$ ipython --no-banner

In [1]: import numpy as np

In [2]: np.set_printoptions(precision=2, suppress=True, linewidth=120)

In [3]: rnd = lambda a: np.round(a, 2) + 0

In [4]: arr = np.diag(np.array([0, 2, 2, 4]))

In [5]: arr
Out[5]: 
array([[0, 0, 0, 0],
       [0, 2, 0, 0],
       [0, 0, 2, 0],
       [0, 0, 0, 4]])

In [6]: # rank 3

In [7]: rnd(np.linalg.det(arr))
Out[7]: np.float64(0.0)

In [8]: np.linalg.matrix_power(arr, 4)
Out[8]: 
array([[  0,   0,   0,   0],
       [  0,  16,   0,   0],
       [  0,   0,  16,   0],
       [  0,   0,   0, 256]])

In [9]: np.allclose(arr @ arr.T, arr.T @ arr)
Out[9]: True

In [10]: rnd(np.sort(np.abs(np.linalg.eigvals(arr))))
Out[10]: array([0., 2., 2., 4.])

In [11]: rnd(np.abs(np.linalg.eigvals(arr)).max())
Out[11]: np.float64(4.0)

In [12]: np.allclose(arr, arr.T)
Out[12]: True

In [13]: u = np.array([1, -2, 0])

In [14]: np.cross(arr[3, :3], arr[0, :3])
Out[14]: array([0, 0, 0])

In [15]: np.polyval(u, arr[3])
Out[15]: array([0, 0, 0, 8])

In [16]: np.convolve(arr[3], u)
Out[16]: array([ 0,  0,  0,  4, -8,  0])

In [17]: r = np.linalg.matrix_rank(arr)

In [18]: r
Out[18]: np.int64(3)

In [19]: ns = np.linalg.svd(arr)[2][r:].T

In [20]: ns @ ns.T
Out[20]: 
array([[1., 0., 0., 0.],
       [0., 0., 0., 0.],
       [0., 0., 0., 0.],
       [0., 0., 0., 0.]])

In [21]: np.allclose(arr @ ns, 0)
Out[21]: True

In [22]: E = np.loadtxt("sample16.csv", delimiter=",")

In [23]: E
Out[23]: 
array([[ 0.97, -3.71,  4.46,  0.96,  5.15],
       [-8.56, 11.8 ,  3.23, -9.4 ,  2.78],
       [-2.11,  0.25,  6.49, -2.2 ,  6.11]])

In [24]: np.linalg.cond(E) > 100
Out[24]: np.False_

In [25]: np.argsort(-np.linalg.norm(E, axis=0).round(6), kind="stable")[:3]
Out[25]: array([1, 3, 0])
